In [1]: import numpy as np

In [2]: np.set_printoptions(suppress=True, linewidth=140)

In [3]: def tidy(a):
   ...:     return np.round(a, 3) + 0
   ...: 

In [4]: mat = np.load("block18.npy")

In [5]: print(mat)
[[-0.368  0.07   1.794]
 [ 0.333  0.032  0.027]
 [-0.77   0.519  3.365]
 [-0.074  0.138  0.035]
 [ 0.094  0.058 -0.114]
 [-0.703  0.418  3.205]
 [-0.02  -0.087  0.048]
 [-0.864  0.284  3.311]
 [-0.36   0.093 -0.045]
 [-0.923  0.458  3.192]
 [-0.963  0.356  3.348]]

In [6]: print(tidy(np.abs(np.linalg.svd(mat)[2][-1])))
[0.125 0.988 0.086]

In [7]: m1 = np.load("m.npy")

In [8]: print(m1)
[[ 3.819  0.129  1.944]
 [ 0.659 -0.176  0.319]
 [-1.75  -0.262 -1.368]
 [ 0.909 -0.863 -6.579]
 [-1.404 -0.499 -0.775]
 [-2.301  0.434  0.785]
 [ 1.678  0.164 -5.048]
 [-0.184 -0.537 -1.503]
 [-2.251  0.673 -2.267]
 [ 0.607  0.339 -4.471]
 [ 0.651  0.319  3.874]
 [ 1.854  0.792  1.406]
 [-2.897 -0.504  2.022]
 [ 0.619 -0.845  5.097]
 [ 0.162  2.456  2.858]
 [ 0.822  0.709  0.138]
 [ 1.237 -1.079  0.956]
 [-1.397  0.514 -0.437]]

In [9]: Xc = m1 - m1.mean(axis=0)

In [10]: vecs = np.linalg.svd(Xc)[2][:2]

In [11]: Y = Xc - Xc @ vecs.T @ vecs

In [12]: print(tidy(np.diag(vecs.T @ vecs)))
[1.    0.002 0.998]

In [13]: print(tidy(np.cov(Xc @ vecs.T, rowvar=False)))
[[9.373 0.   ]
 [0.    3.011]]

In [14]: print(tidy(Y.std(axis=0)))
[0.003 0.792 0.038]

In [15]: print(tidy((Xc @ vecs.T).std(axis=0)))
[2.975 1.686]

In [16]: print(np.linalg.norm(Y, axis=1).round(6).argmax())
14

In [17]: G = np.cov(m1, rowvar=False)

In [18]: print(np.argwhere(np.triu(np.abs(np.corrcoef(m1.T)) > 0.8, 1)))
[]

In [19]: print(tidy(np.corrcoef(m1[:, 1], m1[:, 2])[0, 1]))
0.164

In [20]: print(tidy(np.linalg.eigvalsh(G)[::-1]))
[9.373 3.011 0.666]

In [21]: print(G.shape)
(3, 3)

In [22]: feats = np.load("out6.npy")

In [23]: print(feats)
[[0. 5.]
 [5. 2.]]

In [24]: print((feats - feats.T) / 2)
[[0. 0.]
 [0. 0.]]

In [25]: print(np.allclose(feats @ feats.T, feats.T @ feats))
True

In [26]: print(tidy(np.sort(np.abs(np.linalg.eigvals(feats)))))
[4.099 6.099]

In [27]: print(tidy(np.linalg.matrix_power(feats, 4)))
[[725. 540.]
 [540. 941.]]

In [28]: print((feats + feats.T) / 2)
[[0. 5.]
 [5. 2.]]

In [29]: print(np.allclose(feats, feats.T))
True

In [30]: print(np.trace(feats))
2.0

In [31]: th = np.radians(30)

In [32]: Rm = np.eye(2)

In [33]: Rm[1, 1] = Rm[0, 0] = np.cos(th)

In [34]: Rm[1, 0], Rm[0, 1] = -np.sin(th), np.sin(th)

In [35]: print(tidy(Rm))
[[ 0.866  0.5  ]
 [-0.5    0.866]]

In [36]: Y = feats @ Rm.T

In [37]: print(tidy(np.linalg.svd(feats, compute_uv=False)), tidy(np.linalg.svd(Y, compute_uv=False)))
[6.099 4.099] [6.099 4.099]

In [38]: print(tidy(np.linalg.det(Rm)), tidy(np.trace(Rm)))
1.0 1.732

In [39]: print(np.allclose(feats @ feats.T, Y @ Y.T))
True

In [40]: print(tidy(Y))
[[ 2.5    4.33 ]
 [ 5.33  -0.768]]

In [41]: print(np.allclose(np.linalg.norm(feats, axis=1), np.linalg.norm(Y, axis=1)))
True

In [42]: w, vecs = np.linalg.eigh(feats)

In [43]: x = np.array([1, 4])

In [44]: print(tidy(vecs * np.abs(w) @ vecs.T))
[[4.903 0.981]
 [0.981 5.295]]

In [45]: print((np.sign(vecs[:, -1].round(6)) == np.sign(vecs[0, -1].round(6))).astype(int))
[1 1]

In [46]: print(tidy(vecs * np.maximum(w, 0) @ vecs.T))
[[2.451 2.99 ]
 [2.99  3.648]]

In [47]: print(tidy(np.linalg.eigvalsh(feats[1:, 1:])))
[2.]

In [48]: print(tidy(x @ feats @ x / (x @ x)), tidy(w[0]), tidy(w[-1]))
4.235 -4.099 6.099

In [49]: X = np.load("x.npy")

In [50]: print(X)
[[ 1 -3  0]
 [ 6 -6 -9]
 [ 0  0  0]
 [-3  5  3]]

In [51]: # rows and columns are dependent

In [52]: print(tidy(X @ np.linalg.pinv(X) @ X))
[[ 1. -3.  0.]
 [ 6. -6. -9.]
 [ 0.  0.  0.]
 [-3.  5.  3.]]

In [53]: print([round(float(x), 3) for x in np.linalg.svd(X, compute_uv=False)[:3]])
[13.99, 3.208, 0.0]

In [54]: print(np.linalg.matrix_rank(X, rtol=0.1))
2

In [55]: print(np.linalg.cond(X) > 100)
True

In [56]: print(tidy(np.linalg.norm(X, 2) / np.linalg.norm(X)))
0.975

In [57]: print(np.argsort(-np.linalg.norm(X, axis=0).round(6), kind="stable")[:3])
[2 1 0]

In [58]: E = np.load("test12.npy")

In [59]: print(E)
[[ 0  0  2  2]
 [ 0  0  4  1]
 [-2 -4  0  1]
 [-2 -1 -1  0]]

In [60]: # skew-symmetric

In [61]: x = np.array([3, 1, 3, 3])

In [62]: y = E @ x

In [63]: beta, lr = np.zeros(4), 1 / np.linalg.norm(E, 2) ** 2

In [64]: for i in range(6):
    ...:     beta -= lr * E.T @ (E @ beta - y)
    ...:     if i % 1 == 0: print(i, round(np.linalg.norm(E @ beta - y), 3))
    ...: 
0 3.082
1 2.898
2 2.724
3 2.561
4 2.408
5 2.264

In [65]: print(tidy(beta))
[1.814 1.403 3.611 1.754]

In [66]: print(tidy(np.linalg.cond(E)))
4.089

In [67]: rng = np.random.default_rng(839)

In [68]: labels = rng.permutation(4)

In [69]: Y = E[:, labels] * rng.choice([-1, 1], 4)

In [70]: print(Y)
[[-2  2  0  0]
 [-1  4  0  0]
 [-1  0  4 -2]
 [ 0 -1  1 -2]]

In [71]: U, _, vt = np.linalg.svd(E.T @ Y)

In [72]: print(tidy(U @ vt))
[[ 0.  0.  0.  1.]
 [ 0.  0. -1.  0.]
 [ 0.  1.  0.  0.]
 [-1.  0.  0.  0.]]

In [73]: print(tidy(np.linalg.lstsq(E, Y)[0]))
[[ 0.  0.  0.  1.]
 [ 0.  0. -1.  0.]
 [ 0.  1.  0.  0.]
 [-1.  0.  0.  0.]]

In [74]: print(labels)
[3 2 1 0]

In [75]: print(tidy(np.poly(E)))
[ 1.  0. 26.  0. 36.]

In [76]: print(tidy(np.linalg.eigvals(E)))
[0.+4.953j 0.-4.953j 0.+1.211j 0.-1.211j]

In [77]: print(np.einsum("ij,ji->", E, E))
-52

In [78]: print(np.kron(np.eye(2, dtype=int), E))
[[ 0  0  2  2  0  0  0  0]
 [ 0  0  4  1  0  0  0  0]
 [-2 -4  0  1  0  0  0  0]
 [-2 -1 -1  0  0  0  0  0]
 [ 0  0  0  0  0  0  2  2]
 [ 0  0  0  0  0  0  4  1]
 [ 0  0  0  0 -2 -4  0  1]
 [ 0  0  0  0 -2 -1 -1  0]]

In [79]: print(tidy(np.linalg.det(2 * E)), tidy(np.linalg.det(E)))
576.0 36.0

In [80]: print(tidy(np.linalg.det(E.T)))
36.0
